$ ipython --no-banner

In [1]: import numpy as np

In [2]: np.set_printoptions(precision=2, suppress=True, linewidth=160, legacy="1.25")

In [3]: O, _ = np.linalg.qr(np.array([[0.7, 1.8, -0.6, 0.4, 0.1, -1.3],
   ...:     [1.7, -0.9, 0.0, 0.1, 2.5, 0.4],
   ...:     [1.7, -0.7, -0.9, -0.2, -0.5, -1.3],
   ...:     [0.6, 1.3, 0.1, 0.3, -0.7, 1.2],
   ...:     [-1.3, 1.4, 1.0, 1.4, 0.1, -1.2],
   ...:     [0.3, -1.4, -0.2, -1.6, 0.8, -0.5]]))

In [4]: M = 3 * O

In [5]: M
Out[5]: 
array([[-0.72,  2.03, -1.17, -0.42,  1.65,  0.34],
       [-1.76, -0.31,  2.04,  0.3 ,  1.2 , -0.36],
       [-1.76, -0.11, -0.74,  1.21, -1.18,  1.58],
       [-0.62,  1.5 ,  0.9 , -1.5 , -1.79, -0.35],
       [ 1.34,  0.94,  1.45,  0.56,  0.2 ,  1.96],
       [-0.31, -1.29, -0.16, -2.17,  0.47,  1.52]])

In [6]: r0, v = M[4], M[2]

In [7]: r0 @ r0
Out[7]: 9.0

In [8]: np.round(r0 @ v, 2)
Out[8]: 0.0

In [9]: pr = (r0 @ v) / (r0 @ r0) * r0

In [10]: v - pr
Out[10]: array([-1.76, -0.11, -0.74,  1.21, -1.18,  1.58])

In [11]: np.round(np.linalg.norm(r0 + v) ** 2 + np.linalg.norm(r0 - v) ** 2, 2)
Out[11]: 36.0

In [12]: rng = np.random.default_rng(33704)

In [13]: M2 = M + rng.integers(-2, 3, (6, 1)) @ rng.integers(-2, 3, (1, 6))

In [14]: M2
Out[14]: 
array([[ 3.28,  0.03,  0.83, -2.42, -2.35,  4.34],
       [-1.76, -0.31,  2.04,  0.3 ,  1.2 , -0.36],
       [-1.76, -0.11, -0.74,  1.21, -1.18,  1.58],
       [ 3.38, -0.5 ,  2.9 , -3.5 , -5.79,  3.65],
       [-0.66,  1.94,  0.45,  1.56,  2.2 , -0.04],
       [-4.31,  0.71, -2.16, -0.17,  4.47, -2.48]])

In [15]: M2 - M
Out[15]: 
array([[ 4., -2.,  2., -2., -4.,  4.],
       [ 0.,  0.,  0.,  0.,  0.,  0.],
       [ 0.,  0.,  0.,  0.,  0.,  0.],
       [ 4., -2.,  2., -2., -4.,  4.],
       [-2.,  1., -1.,  1.,  2., -2.],
       [-4.,  2., -2.,  2.,  4., -4.]])

In [16]: np.linalg.matrix_rank(M2 - M, tol=1e-8)
Out[16]: 1

In [17]: O, vecs = np.linalg.qr(M[:, :2])[0], np.linalg.qr(M[:, 2:])[0]

In [18]: s = np.linalg.svd(O.T @ vecs, compute_uv=False)

In [19]: (s > 0.9).sum()
Out[19]: 0

In [20]: round(float(np.linalg.norm(O @ O.T - vecs @ vecs.T, 2)), 2)
Out[20]: 1.0

In [21]: np.degrees(np.arccos(s.clip(0, 1)))
Out[21]: array([90., 90.])

In [22]: s.round(2) + 0
Out[22]: array([0., 0.])

In [23]: idx = rng.permutation(6)

In [24]: idx
Out[24]: array([1, 5, 2, 4, 0, 3])

In [25]: M2 = M[idx][:, idx]

In [26]: M2
Out[26]: 
array([[-0.31, -0.36,  2.04,  1.2 , -1.76,  0.3 ],
       [-1.29,  1.52, -0.16,  0.47, -0.31, -2.17],
       [-0.11,  1.58, -0.74, -1.18, -1.76,  1.21],
       [ 0.94,  1.96,  1.45,  0.2 ,  1.34,  0.56],
       [ 2.03,  0.34, -1.17,  1.65, -0.72, -0.42],
       [ 1.5 , -0.35,  0.9 , -1.79, -0.62, -1.5 ]])

In [27]: def softmax(z):
    ...:     e = np.exp(z - z.max(axis=-1, keepdims=True))
    ...:     return e / e.sum(axis=-1, keepdims=True)
    ...: 

In [28]: np.round(softmax(10 * M2[4]), 2) + 0
Out[28]: array([0.98, 0.  , 0.  , 0.02, 0.  , 0.  ])

In [29]: softmax(M2[4] + -3)
Out[29]: array([0.49, 0.09, 0.02, 0.33, 0.03, 0.04])

In [30]: softmax(M2).sum(axis=1)
Out[30]: array([1., 1., 1., 1., 1., 1.])

In [31]: scores = M2 @ M2.T / np.sqrt(6)

In [32]: softmax(scores).round(6).argmax(axis=1)
Out[32]: array([0, 1, 2, 3, 4, 5])

In [33]: softmax(scores)[4] @ M2
Out[33]: array([ 1.82,  0.4 , -0.96,  1.44, -0.71, -0.41])

In [34]: softmax(scores + np.triu(np.full(scores.shape, -np.inf), 1))
Out[34]: 
array([[1.  , 0.  , 0.  , 0.  , 0.  , 0.  ],
       [0.02, 0.98, 0.  , 0.  , 0.  , 0.  ],
       [0.02, 0.02, 0.95, 0.  , 0.  , 0.  ],
       [0.02, 0.02, 0.02, 0.93, 0.  , 0.  ],
       [0.02, 0.02, 0.02, 0.02, 0.91, 0.  ],
       [0.02, 0.02, 0.02, 0.02, 0.02, 0.89]])

In [35]: K = np.load("case9.npy")

In [36]: K
Out[36]: 
array([[ 2.37, -0.19,  0.91, -1.56, -3.63,  0.68],
       [ 2.5 ,  0.85,  0.09,  0.35,  0.09, -0.51],
       [ 1.8 , -0.66, -1.42,  0.91, -0.45,  0.04],
       [-0.79, -0.64,  2.22,  1.64, -0.59,  0.72]])

In [37]: vec = np.array([3, 0, 4, 3, 3, 4])

In [38]: np.linalg.norm(K @ vec) <= np.linalg.norm(K, 2) * np.linalg.norm(vec) + 1e-9
Out[38]: True

In [39]: theta = np.radians(135)

In [40]: r_ = np.eye(6)

In [41]: r_[5, 5] = r_[2, 2] = np.cos(theta)

In [42]: r_[5, 2], r_[2, 5] = -np.sin(theta), np.sin(theta)

In [43]: r_
Out[43]: 
array([[ 1.  ,  0.  ,  0.  ,  0.  ,  0.  ,  0.  ],
       [ 0.  ,  1.  ,  0.  ,  0.  ,  0.  ,  0.  ],
       [ 0.  ,  0.  , -0.71,  0.  ,  0.  ,  0.71],
       [ 0.  ,  0.  ,  0.  ,  1.  ,  0.  ,  0.  ],
       [ 0.  ,  0.  ,  0.  ,  0.  ,  1.  ,  0.  ],
       [ 0.  ,  0.  , -0.71,  0.  ,  0.  , -0.71]])

In [44]: M2 = K @ r_.T

In [45]: np.allclose(np.linalg.norm(K, axis=1), np.linalg.norm(M2, axis=1))
Out[45]: True

In [46]: np.round(np.linalg.det(r_), 2), np.round(np.trace(r_), 2)
Out[46]: (1.0, 2.59)

In [47]: arr = np.loadtxt("out8.csv", delimiter=",")

In [48]: arr
Out[48]: 
array([[ 1., 15.,  1.,  3.,  1.,  3.,  3.],
       [ 1., 15.,  0.,  3.,  2.,  3.,  1.],
       [ 1., 15.,  0.,  3.,  2.,  3.,  1.]])

In [49]: left, s, Vh = np.linalg.svd(arr)

In [50]: vecs = Vh[:(s > 1e-8).sum()]

In [51]: vec = arr[0] + -3 * arr[2] + rng.integers(2) * np.eye(7)[2]

In [52]: vec
Out[52]: array([ -2., -30.,   1.,  -6.,  -5.,  -6.,   0.])

In [53]: np.round(np.linalg.norm(vec - vecs.T @ vecs @ vec), 2)
Out[53]: 0.0

In [54]: np.round(vecs.T @ vecs, 2) + 0
Out[54]: 
array([[ 0.  ,  0.06,  0.  ,  0.01,  0.01,  0.01,  0.  ],
       [ 0.06,  0.9 ,  0.  ,  0.18,  0.12,  0.18,  0.06],
       [ 0.  ,  0.  ,  0.17,  0.  , -0.17,  0.  ,  0.33],
       [ 0.01,  0.18,  0.  ,  0.04,  0.02,  0.04,  0.01],
       [ 0.01,  0.12, -0.17,  0.02,  0.18,  0.02, -0.33],
       [ 0.01,  0.18,  0.  ,  0.04,  0.02,  0.04,  0.01],
       [ 0.  ,  0.06,  0.33,  0.01, -0.33,  0.01,  0.67]])

In [55]: np.linalg.matrix_rank(np.vstack([arr, vec]))
Out[55]: 2

In [56]: rank = np.linalg.matrix_rank(arr)

In [57]: rank
Out[57]: 2

In [58]: N = np.linalg.svd(arr)[2][rank:].T

In [59]: [int(np.linalg.matrix_rank(arr[:i])) for i in range(1, len(arr) + 1)]
Out[59]: [1, 2, 2]

In [60]: [int(np.linalg.matrix_rank(np.delete(arr, i, axis=0))) for i in range(3)]
Out[60]: [1, 2, 2]

In [61]: np.round(arr @ N, 2) + 0
Out[61]: 
array([[0., 0., 0., 0., 0.],
       [0., 0., 0., 0., 0.],
       [0., 0., 0., 0., 0.]])

In [62]: [int(np.linalg.matrix_rank(arr[:, :j + 1])) for j in range(7)]
Out[62]: [1, 1, 2, 2, 2, 2, 2]

In [63]: np.argsort(-np.linalg.norm(arr, axis=0).round(6), kind="stable")[:3]
Out[63]: array([1, 3, 5])

In [64]: np.linalg.cond(arr) > 100
Out[64]: True

In [65]: [round(float(x), 2) for x in np.linalg.svd(arr, compute_uv=False)[:3]]
Out[65]: [27.37, 2.0, 0.0]

In [66]: np.linalg.matrix_rank(arr, rtol=0.1)
Out[66]: 1
